% ipython --no-banner

In [1]: import numpy as np

In [2]: np.set_printoptions(precision=2, suppress=True, linewidth=200, legacy="1.25")

In [3]: A = np.tanh(np.array([[0.5],
   ...:     [-1.4],
   ...:     [-0.1],
   ...:     [0.0],
   ...:     [0.5],
   ...:     [-1.5],
   ...:     [0.1],
   ...:     [-0.7],
   ...:     [2.6],
   ...:     [0.0],
   ...:     [-0.6],
   ...:     [2.5],
   ...:     [-1.1],
   ...:     [-0.3],
   ...:     [-0.7],
   ...:     [1.3],
   ...:     [0.5],
   ...:     [1.2],
   ...:     [-1.0]]) @ np.array([[-1.1, -0.8, -0.1]]))

In [4]: A
Out[4]: 
array([[-0.5 , -0.38, -0.05],
       [ 0.91,  0.81,  0.14],
       [ 0.11,  0.08,  0.01],
       [ 0.  ,  0.  ,  0.  ],
       [-0.5 , -0.38, -0.05],
       [ 0.93,  0.83,  0.15],
       [-0.11, -0.08, -0.01],
       [ 0.65,  0.51,  0.07],
       [-0.99, -0.97, -0.25],
       [ 0.  ,  0.  ,  0.  ],
       [ 0.58,  0.45,  0.06],
       [-0.99, -0.96, -0.24],
       [ 0.84,  0.71,  0.11],
       [ 0.32,  0.24,  0.03],
       [ 0.65,  0.51,  0.07],
       [-0.89, -0.78, -0.13],
       [-0.5 , -0.38, -0.05],
       [-0.87, -0.74, -0.12],
       [ 0.8 ,  0.66,  0.1 ]])

In [5]: # rows 0 and 4 are equal

In [6]: M2 = np.array([[0, -1], [4, 1], [-9, -5]])

In [7]: np.einsum("ij,ij->i", A, A)
Out[7]: array([0.4 , 1.5 , 0.02, 0.  , 0.4 , 1.58, 0.02, 0.68, 1.99, 0.  , 0.54, 1.97, 1.21, 0.16, 0.68, 1.42, 0.4 , 1.32, 1.09])

In [8]: np.vstack([A, M2.T]).shape
Out[8]: (21, 3)

In [9]: cent = A[[2, 8]].astype(float)

In [10]: for _ in range(5):
    ...:     labels = np.linalg.norm(A[:, None] - cent, axis=-1).argmin(axis=1)
    ...:     cent = np.array([A[labels == j].mean(axis=0) for j in range(2)])
    ...: 

In [11]: labels
Out[11]: array([1, 0, 0, 0, 1, 0, 0, 0, 1, 0, 0, 1, 0, 0, 0, 1, 1, 1, 0])

In [12]: np.bincount(labels)
Out[12]: array([12,  7])

In [13]: cent[1] - cent[0]
Out[13]: array([-1.22, -1.05, -0.19])

In [14]: M2 = np.c_[A[:, :1] @ np.array([[0]]), np.array([2, 2, 1, 2, 0, 1, 0, 0, 0, 0, 2, 1, 1, 0, 2, 2, 2, 2, 0])]

In [15]: M2
Out[15]: 
array([[0., 2.],
       [0., 2.],
       [0., 1.],
       [0., 2.],
       [0., 0.],
       [0., 1.],
       [0., 0.],
       [0., 0.],
       [0., 0.],
       [0., 0.],
       [0., 2.],
       [0., 1.],
       [0., 1.],
       [0., 0.],
       [0., 2.],
       [0., 2.],
       [0., 2.],
       [0., 2.],
       [0., 0.]])

In [16]: np.linalg.norm(M2 - A @ np.linalg.lstsq(A, M2)[0], axis=0)
Out[16]: array([0.  , 5.96])

In [17]: np.linalg.matrix_rank(M2)
Out[17]: 1

In [18]: np.linalg.norm(np.linalg.qr(A)[0].T @ M2, axis=0) ** 2 / ((M2 ** 2).sum(axis=0) + 1e-12)
Out[18]: array([0.  , 0.01])

In [19]: np.linalg.matrix_rank(np.c_[A, M2])
Out[19]: 4

In [20]: r0 = np.array([2, -1, 1, -2, -1, -3, 2, -3, -2, -2, -1, -2]) + 0.5

In [21]: K = np.eye(12) - 2 * np.outer(r0, r0) / (r0 @ r0)

In [22]: K
Out[22]: 
array([[ 0.66,  0.07, -0.2 ,  0.2 ,  0.07,  0.34, -0.34,  0.34,  0.2 ,  0.2 ,  0.07,  0.2 ],
       [ 0.07,  0.99,  0.04, -0.04, -0.01, -0.07,  0.07, -0.07, -0.04, -0.04, -0.01, -0.04],
       [-0.2 ,  0.04,  0.88,  0.12,  0.04,  0.2 , -0.2 ,  0.2 ,  0.12,  0.12,  0.04,  0.12],
       [ 0.2 , -0.04,  0.12,  0.88, -0.04, -0.2 ,  0.2 , -0.2 , -0.12, -0.12, -0.04, -0.12],
       [ 0.07, -0.01,  0.04, -0.04,  0.99, -0.07,  0.07, -0.07, -0.04, -0.04, -0.01, -0.04],
       [ 0.34, -0.07,  0.2 , -0.2 , -0.07,  0.66,  0.34, -0.34, -0.2 , -0.2 , -0.07, -0.2 ],
       [-0.34,  0.07, -0.2 ,  0.2 ,  0.07,  0.34,  0.66,  0.34,  0.2 ,  0.2 ,  0.07,  0.2 ],
       [ 0.34, -0.07,  0.2 , -0.2 , -0.07, -0.34,  0.34,  0.66, -0.2 , -0.2 , -0.07, -0.2 ],
       [ 0.2 , -0.04,  0.12, -0.12, -0.04, -0.2 ,  0.2 , -0.2 ,  0.88, -0.12, -0.04, -0.12],
       [ 0.2 , -0.04,  0.12, -0.12, -0.04, -0.2 ,  0.2 , -0.2 , -0.12,  0.88, -0.04, -0.12],
       [ 0.07, -0.01,  0.04, -0.04, -0.01, -0.07,  0.07, -0.07, -0.04, -0.04,  0.99, -0.04],
       [ 0.2 , -0.04,  0.12, -0.12, -0.04, -0.2 ,  0.2 , -0.2 , -0.12, -0.12, -0.04,  0.88]])

In [23]: th = np.radians(15)

In [24]: r_ = np.eye(12)

In [25]: r_[10, 10] = r_[6, 6] = np.cos(th)

In [26]: r_[10, 6], r_[6, 10] = -np.sin(th), np.sin(th)

In [27]: r_
Out[27]: 
array([[ 1.  ,  0.  ,  0.  ,  0.  ,  0.  ,  0.  ,  0.  ,  0.  ,  0.  ,  0.  ,  0.  ,  0.  ],
       [ 0.  ,  1.  ,  0.  ,  0.  ,  0.  ,  0.  ,  0.  ,  0.  ,  0.  ,  0.  ,  0.  ,  0.  ],
       [ 0.  ,  0.  ,  1.  ,  0.  ,  0.  ,  0.  ,  0.  ,  0.  ,  0.  ,  0.  ,  0.  ,  0.  ],
       [ 0.  ,  0.  ,  0.  ,  1.  ,  0.  ,  0.  ,  0.  ,  0.  ,  0.  ,  0.  ,  0.  ,  0.  ],
       [ 0.  ,  0.  ,  0.  ,  0.  ,  1.  ,  0.  ,  0.  ,  0.  ,  0.  ,  0.  ,  0.  ,  0.  ],
       [ 0.  ,  0.  ,  0.  ,  0.  ,  0.  ,  1.  ,  0.  ,  0.  ,  0.  ,  0.  ,  0.  ,  0.  ],
       [ 0.  ,  0.  ,  0.  ,  0.  ,  0.  ,  0.  ,  0.97,  0.  ,  0.  ,  0.  ,  0.26,  0.  ],
       [ 0.  ,  0.  ,  0.  ,  0.  ,  0.  ,  0.  ,  0.  ,  1.  ,  0.  ,  0.  ,  0.  ,  0.  ],
       [ 0.  ,  0.  ,  0.  ,  0.  ,  0.  ,  0.  ,  0.  ,  0.  ,  1.  ,  0.  ,  0.  ,  0.  ],
       [ 0.  ,  0.  ,  0.  ,  0.  ,  0.  ,  0.  ,  0.  ,  0.  ,  0.  ,  1.  ,  0.  ,  0.  ],
       [ 0.  ,  0.  ,  0.  ,  0.  ,  0.  ,  0.  , -0.26,  0.  ,  0.  ,  0.  ,  0.97,  0.  ],
       [ 0.  ,  0.  ,  0.  ,  0.  ,  0.  ,  0.  ,  0.  ,  0.  ,  0.  ,  0.  ,  0.  ,  1.  ]])

In [28]: M2 = K @ r_.T

In [29]: np.abs(M2 - K).max(axis=0)
Out[29]: array([0.  , 0.  , 0.  , 0.  , 0.  , 0.  , 0.25, 0.  , 0.  , 0.  , 0.17, 0.  ])

In [30]: M2
Out[30]: 
array([[ 0.66,  0.07, -0.2 ,  0.2 ,  0.07,  0.34, -0.31,  0.34,  0.2 ,  0.2 ,  0.15,  0.2 ],
       [ 0.07,  0.99,  0.04, -0.04, -0.01, -0.07,  0.06, -0.07, -0.04, -0.04, -0.03, -0.04],
       [-0.2 ,  0.04,  0.88,  0.12,  0.04,  0.2 , -0.19,  0.2 ,  0.12,  0.12,  0.09,  0.12],
       [ 0.2 , -0.04,  0.12,  0.88, -0.04, -0.2 ,  0.19, -0.2 , -0.12, -0.12, -0.09, -0.12],
       [ 0.07, -0.01,  0.04, -0.04,  0.99, -0.07,  0.06, -0.07, -0.04, -0.04, -0.03, -0.04],
       [ 0.34, -0.07,  0.2 , -0.2 , -0.07,  0.66,  0.31, -0.34, -0.2 , -0.2 , -0.15, -0.2 ],
       [-0.34,  0.07, -0.2 ,  0.2 ,  0.07,  0.34,  0.66,  0.34,  0.2 ,  0.2 , -0.11,  0.2 ],
       [ 0.34, -0.07,  0.2 , -0.2 , -0.07, -0.34,  0.31,  0.66, -0.2 , -0.2 , -0.15, -0.2 ],
       [ 0.2 , -0.04,  0.12, -0.12, -0.04, -0.2 ,  0.19, -0.2 ,  0.88, -0.12, -0.09, -0.12],
       [ 0.2 , -0.04,  0.12, -0.12, -0.04, -0.2 ,  0.19, -0.2 , -0.12,  0.88, -0.09, -0.12],
       [ 0.07, -0.01,  0.04, -0.04, -0.01, -0.07,  0.32, -0.07, -0.04, -0.04,  0.94, -0.04],
       [ 0.2 , -0.04,  0.12, -0.12, -0.04, -0.2 ,  0.19, -0.2 , -0.12, -0.12, -0.09,  0.88]])

In [31]: np.allclose(np.linalg.norm(K, axis=1), np.linalg.norm(M2, axis=1))
Out[31]: True

In [32]: np.allclose(K @ K.T, M2 @ M2.T)
Out[32]: True
